$ python3 -q
>>> import numpy as np
>>> import numpy.linalg as la
>>> np.set_printoptions(suppress=True, linewidth=120)
>>> rng = np.random.default_rng(535)
>>> J = rng.normal(size=(43, 7)) + 10 * np.array([0, 9, 2, -3, 4, 1, -7])
>>> J.round(2)
array([[ -0.64,  88.83,  19.81, -30.79,  38.54,  11.94, -70.15],
       [ -0.41,  89.74,  20.88, -29.2 ,  39.24,  10.48, -70.36],
       [  1.08,  91.71,  19.41, -31.36,  40.25,  10.43, -69.27],
       [  1.62,  90.42,  21.27, -29.42,  38.86,  10.98, -69.11],
       [ -1.28,  90.61,  20.55, -31.67,  38.19,   7.91, -68.49],
       [  0.86,  89.35,  18.86, -28.5 ,  41.46,   9.28, -70.38],
       [  0.65,  87.83,  18.84, -29.24,  41.7 ,   9.59, -69.29],
       [  0.26,  90.36,  20.7 , -30.51,  39.66,  10.22, -68.71],
       [ -1.3 ,  89.85,  19.57, -29.87,  39.53,  10.7 , -69.65],
       [  0.35,  89.93,  19.02, -30.75,  40.27,  10.13, -68.95],
       [ -0.87,  90.44,  20.03, -29.62,  39.25,  10.92, -71.72],
       [ -1.7 ,  89.7 ,  21.01, -29.42,  40.  ,   9.95, -69.52],
       [  1.49,  89.8 ,  19.34, -29.64,  41.17,  10.14, -70.12],
       [  0.79,  91.42,  18.81, -29.9 ,  40.24,   9.4 , -69.02],
       [ -0.38,  91.24,  19.14, -29.38,  40.58,   9.18, -70.81],
       [  0.59,  89.62,  19.41, -30.95,  40.9 ,  10.59, -69.57],
       [  1.3 ,  88.5 ,  19.97, -31.54,  40.45,   9.11, -70.7 ],
       [  1.24,  89.95,  19.26, -31.24,  39.67,  10.3 , -70.49],
       [ -0.72,  90.21,  20.59, -29.81,  38.39,  10.55, -71.35],
       [  0.99,  89.35,  19.95, -28.45,  39.88,  10.74, -69.41],
       [  0.4 ,  90.19,  18.88, -28.66,  40.54,  10.44, -70.27],
       [  0.61,  88.34,  20.23, -30.51,  40.39,   7.93, -70.64],
       [ -0.84,  90.98,  20.73, -30.78,  41.08,   9.79, -69.91],
       [  1.69,  89.06,  19.84, -30.07,  38.94,  11.69, -69.98],
       [  0.51,  89.33,  19.68, -28.01,  41.37,  12.37, -71.36],
       [  1.04,  90.3 ,  18.87, -30.41,  40.12,  10.52, -71.46],
       [  0.89,  89.3 ,  21.61, -29.15,  41.41,   9.13, -69.1 ],
       [ -1.48,  90.67,  18.7 , -30.11,  39.95,   9.31, -69.27],
       [  1.89,  90.75,  19.47, -31.35,  38.78,   9.43, -69.89],
       [  0.97,  88.73,  18.28, -30.53,  36.85,  11.16, -70.34],
       [  0.04,  90.1 ,  19.24, -30.87,  39.37,  10.17, -68.43],
       [ -0.87,  88.05,  20.15, -29.82,  38.33,   8.46, -69.95],
       [ -0.13,  89.28,  19.25, -30.33,  39.45,  10.9 , -68.25],
       [ -0.28,  88.2 ,  22.65, -28.96,  40.03,   8.55, -70.6 ],
       [ -1.73,  90.88,  20.86, -29.19,  42.44,   9.45, -69.06],
       [  0.32,  90.58,  20.07, -29.84,  40.02,  11.42, -69.81],
       [ -0.49,  89.88,  18.69, -28.75,  39.79,   9.58, -69.  ],
       [ -0.83,  90.01,  18.51, -32.04,  40.92,   9.05, -72.42],
       [ -2.17,  89.83,  20.31, -28.75,  39.76,  12.01, -69.39],
       [ -0.1 ,  89.14,  20.52, -29.41,  40.62,  10.89, -71.14],
       [ -0.88,  90.54,  21.25, -28.99,  40.93,  10.38, -70.37],
       [ -0.41,  90.78,  19.33, -29.72,  40.18,  10.95, -70.13],
       [  0.01,  88.93,  20.11, -29.15,  40.7 ,  12.65, -70.92]])
>>> x0 = np.array([1, 5, -3, -1, 5, 3, -2])
>>> rhs = J @ x0
>>> np.round(la.pinv(J) @ J, 2) + 0
array([[1., 0., 0., 0., 0., 0., 0.],
       [0., 1., 0., 0., 0., 0., 0.],
       [0., 0., 1., 0., 0., 0., 0.],
       [0., 0., 0., 1., 0., 0., 0.],
       [0., 0., 0., 0., 1., 0., 0.],
       [0., 0., 0., 0., 0., 1., 0.],
       [0., 0., 0., 0., 0., 0., 1.]])
>>> rhs = rhs + 0.1 * rng.normal(size=43)
>>> rhs.round(2)
array([783.56, 783.16, 803.79, 784.8 , 773.7 , 795.47, 788.63, 786.74, 788.17, 793.32, 793.46, 782.24, 798.65, 798.86,
       799.78, 796.84, 786.33, 794.63, 784.6 , 786.68, 797.77, 779.12, 797.29, 787.33, 802.71, 801.39, 784.29, 792.26,
       790.58, 778.73, 787.97, 765.8 , 785.21, 768.66, 798.  , 796.84, 787.29, 802.28, 788.33, 791.55, 793.56, 799.33,
       796.72])
>>> b, *_ = la.lstsq(J, rhs)
>>> round(float(la.norm(rhs - J @ b)), 2)
0.59
>>> [round(float(la.norm(la.solve(J.T @ J + lam * np.eye(7), J.T @ rhs))), 2) for lam in (0, 1, 10, 100)]
[8.6, 8.5, 7.85, 6.5]
